% python3 -q
>>> import numpy as np
>>> np.set_printoptions(precision=2, suppress=True, linewidth=160)
>>> E = np.load("w.npy")
>>> E
array([[-2,  0,  0,  0],
       [ 0,  0,  0,  0],
       [ 0, -1, -1,  0],
       [ 0, -2,  1,  2]])
>>> Uu, sigma, vt = np.linalg.svd(E)
>>> vecs = vt[:(sigma > 1e-8).sum()]
>>> rng = np.random.default_rng(738624)
>>> x0 = E[3] + 5 * E[2] + rng.integers(2) * np.eye(4)[1]
>>> x0
array([ 0., -7., -4.,  2.])
>>> np.allclose(vecs.T @ vecs @ x0, x0)
True
>>> np.diag(vecs.T @ vecs)
array([1.  , 0.76, 0.76, 0.47])
>>> round(float(np.linalg.norm(E)), 2)
3.87
>>> np.diff(E, axis=0)
array([[ 2,  0,  0,  0],
       [ 0, -1, -1,  0],
       [ 0, -1,  2,  2]])
>>> np.linalg.matrix_rank(E)
np.int64(3)
>>> np.unravel_index(np.abs(E).argmax(), E.shape)
(np.int64(0), np.int64(0))
>>> E.sum(axis=0)
array([-2, -3,  0,  2])
>>> (np.linalg.matrix_power((E != 0) + (E.T != 0) + np.eye(4), 4) > 0).astype(int)
array([[1, 0, 0, 0],
       [0, 1, 1, 1],
       [0, 1, 1, 1],
       [0, 1, 1, 1]])
>>> (E != 0).astype(int)
array([[1, 0, 0, 0],
       [0, 0, 0, 0],
       [0, 1, 1, 0],
       [0, 1, 1, 1]])
>>> E @ E
array([[ 4,  0,  0,  0],
       [ 0,  0,  0,  0],
       [ 0,  1,  1,  0],
       [ 0, -5,  1,  4]])
>>> np.einsum("ii->", E)
np.int64(-1)
>>> np.poly(E)
array([ 1.,  1., -4., -4.,  0.])
>>> np.round(np.linalg.det(E.T), 2)
np.float64(0.0)
>>> round(float(np.linalg.det(2 * E)), 2), round(float(np.linalg.det(E)), 2)
(0.0, 0.0)
>>> np.allclose(E[:-1].T @ np.linalg.lstsq(E[:-1].T, E[-1])[0], E[-1])
False
>>> round(np.trace(np.linalg.pinv(E) @ E), 2)
np.float64(3.0)
>>> np.unique(E.round(6), axis=0).shape
(4, 4)
>>> np.linalg.lstsq(E[:-1].T, E[-1])[2]
np.int32(2)
>>> F = np.load("m.npy")
>>> F
array([[1, 0, 0],
       [0, 0, 1],
       [0, 1, 0]])
>>> def softmax(z):
...     e = np.exp(z - z.max(axis=-1, keepdims=True))
...     return e / e.sum(axis=-1, keepdims=True)
... 
>>> softmax(F[2])
array([0.21, 0.58, 0.21])
>>> att = F @ F.T / np.sqrt(3)
>>> softmax(att)[2] @ F
array([0.26, 0.47, 0.26])
>>> np.round(np.linalg.norm(E) ** 2 / np.linalg.norm(E, 2) ** 2, 2)
np.float64(1.64)
>>> np.linalg.norm(E, axis=0)
array([2.  , 2.24, 1.41, 2.  ])
>>> round(np.linalg.norm(E, "nuc"), 2)
np.float64(6.39)
>>> np.round(np.linalg.norm(E[3], 1), 2), np.round(np.linalg.norm(E[3], np.inf), 2)
(np.float64(5.0), np.float64(2.0))
>>> round(np.linalg.norm(E, 2), 2)
np.float64(3.02)
>>> np.linalg.eigvals(F)
array([ 1., -1.,  1.])
>>> round(np.linalg.det(F.T), 2)
np.float64(-1.0)
>>> round(np.linalg.eigvals(F).sum().real, 2)
np.float64(1.0)
>>> np.kron(np.eye(2, dtype=int), F)
array([[1, 0, 0, 0, 0, 0],
       [0, 0, 1, 0, 0, 0],
       [0, 1, 0, 0, 0, 0],
       [0, 0, 0, 1, 0, 0],
       [0, 0, 0, 0, 0, 1],
       [0, 0, 0, 0, 1, 0]])
>>> np.einsum("ii->", F)
np.int64(1)
>>> x0 = np.array([-2, -3, 5])
>>> target = F @ x0
>>> b, lr = np.zeros(3), 1 / np.linalg.norm(F, 2) ** 2
>>> for i in range(60):
...     b -= lr * F.T @ (F @ b - target)
...     if i % 10 == 0: print(i, round(np.linalg.norm(F @ b - target), 2))
... 
0 0.0
10 0.0
20 0.0
30 0.0
40 0.0
50 0.0
>>> b
array([-2., -3.,  5.])
>>> round(np.linalg.cond(F), 2)
np.float64(1.0)
>>> F @ F
array([[1, 0, 0],
       [0, 1, 0],
       [0, 0, 1]])
>>> np.flatnonzero(np.linalg.matrix_power((F != 0) + (F.T != 0) + np.eye(3), 3)[0])
array([0])
>>> round(float(np.linalg.det(F)), 2)
-1.0
>>> (np.linalg.matrix_power((F != 0) + (F.T != 0) + np.eye(3), 3) > 0).astype(int)
array([[1, 0, 0],
       [0, 1, 1],
       [0, 1, 1]])
>>> (F != 0).astype(int)
array([[1, 0, 0],
       [0, 0, 1],
       [0, 1, 0]])
>>> np.sort(np.linalg.eigvals(F).real)
array([-1.,  1.,  1.])
>>> Q, _ = np.linalg.qr(np.array([[1.2, -0.2], [1.1, -1.4], [-0.7, 1.1], [-0.9, -0.8]]))
>>> m1 = Q @ Q.T
>>> m1
array([[ 0.41,  0.23, -0.12, -0.42],
       [ 0.23,  0.57, -0.42,  0.11],
       [-0.12, -0.42,  0.32, -0.15],
       [-0.42,  0.11, -0.15,  0.7 ]])
>>> x0 = np.array([1, 0, 6, 1])
>>> np.einsum("ij,j->i", E, x0)
array([-2,  0, -6,  8])
>>> (E * x0).sum(axis=1)
array([-2,  0, -6,  8])
>>> E @ (2 * x0)
array([ -4,   0, -12,  16])
>>> (E @ x0).argmax()
np.int64(3)
>>> E @ np.eye(4)[3]
array([0., 0., 0., 2.])
>>> E @ x0
array([-2,  0, -6,  8])
>>> Uu, sigma, vt = np.linalg.svd(m1)
>>> vecs = vt[:(sigma > 1e-8).sum()]
>>> x0 = m1[1] + -3 * m1[2] + rng.integers(2) * np.eye(4)[1]
>>> x0
array([ 0.59,  1.85, -1.4 ,  0.58])
>>> np.diag(vecs.T @ vecs)
array([0.41, 0.57, 0.32, 0.7 ])
>>> np.allclose(vecs.T @ vecs @ x0, x0)
True
>>> vecs.T @ vecs
array([[ 0.41,  0.23, -0.12, -0.42],
       [ 0.23,  0.57, -0.42,  0.11],
       [-0.12, -0.42,  0.32, -0.15],
       [-0.42,  0.11, -0.15,  0.7 ]])
>>> np.linalg.cond(E) > 100
np.True_
>>> np.round(np.linalg.norm(E, 2) / np.linalg.norm(E), 2)
np.float64(0.78)
>>> np.round(np.linalg.eigvals(m1).sum().real, 2)
np.float64(2.0)
>>> np.kron(np.eye(2, dtype=int), m1)
array([[ 0.41,  0.23, -0.12, -0.42,  0.  ,  0.  , -0.  , -0.  ],
       [ 0.23,  0.57, -0.42,  0.11,  0.  ,  0.  , -0.  ,  0.  ],
       [-0.12, -0.42,  0.32, -0.15, -0.  , -0.  ,  0.  , -0.  ],
       [-0.42,  0.11, -0.15,  0.7 , -0.  ,  0.  , -0.  ,  0.  ],
       [ 0.  ,  0.  , -0.  , -0.  ,  0.41,  0.23, -0.12, -0.42],
       [ 0.  ,  0.  , -0.  ,  0.  ,  0.23,  0.57, -0.42,  0.11],
       [-0.  , -0.  ,  0.  , -0.  , -0.12, -0.42,  0.32, -0.15],
       [-0.  ,  0.  , -0.  ,  0.  , -0.42,  0.11, -0.15,  0.7 ]])
>>> np.round(np.einsum("ii->", m1), 2)
np.float64(2.0)
>>> np.round(np.linalg.det(2 * m1), 2), round(float(np.linalg.det(m1)), 2)
(np.float64(0.0), 0.0)
>>> round(float(np.linalg.det(m1.T)), 2)
0.0
>>> np.round(np.poly(m1), 2) + 0
array([ 1., -2.,  1.,  0.,  0.])
>>> idx = rng.permutation(4)
>>> idx
array([0, 3, 2, 1])
>>> M2 = m1[idx][:, idx]
>>> np.diag(M2)
array([0.41, 0.7 , 0.32, 0.57])
>>> K = np.load("run13.npy")
>>> K
array([[-2.71,  1.59, -0.58,  1.3 ],
       [ 1.81, -0.69,  1.48, -1.  ],
       [ 5.05, -2.01,  3.88, -2.76]])
>>> round(np.trace(np.linalg.pinv(K) @ K), 2)
np.float64(2.0)
>>> np.unique(K.round(6), axis=0).shape
(3, 4)
>>> np.allclose(K[:-1].T @ np.linalg.lstsq(K[:-1].T, K[-1])[0], K[-1])
True
>>> np.abs(np.diag(np.linalg.qr(K)[1])) > 1e-9
array([ True,  True, False])
>>> np.linalg.lstsq(K[:-1].T, K[-1])[2]
np.int32(2)
>>> J = np.load("sample1.npy")
>>> J
array([[3, 1, 0, 0],
       [1, 1, 0, 0],
       [0, 0, 3, 1],
       [0, 0, 1, 1]])
>>> ev, vecs = np.linalg.eig(J)
>>> np.sort(np.linalg.eigvals(J @ J))
array([ 0.34,  0.34, 11.66, 11.66])
>>> np.sort(np.linalg.eigvals(J.T))
array([0.59, 0.59, 3.41, 3.41])
>>> np.round(J @ vecs[:, 0] - ev[0] * vecs[:, 0], 2) + 0
array([0., 0., 0., 0.])
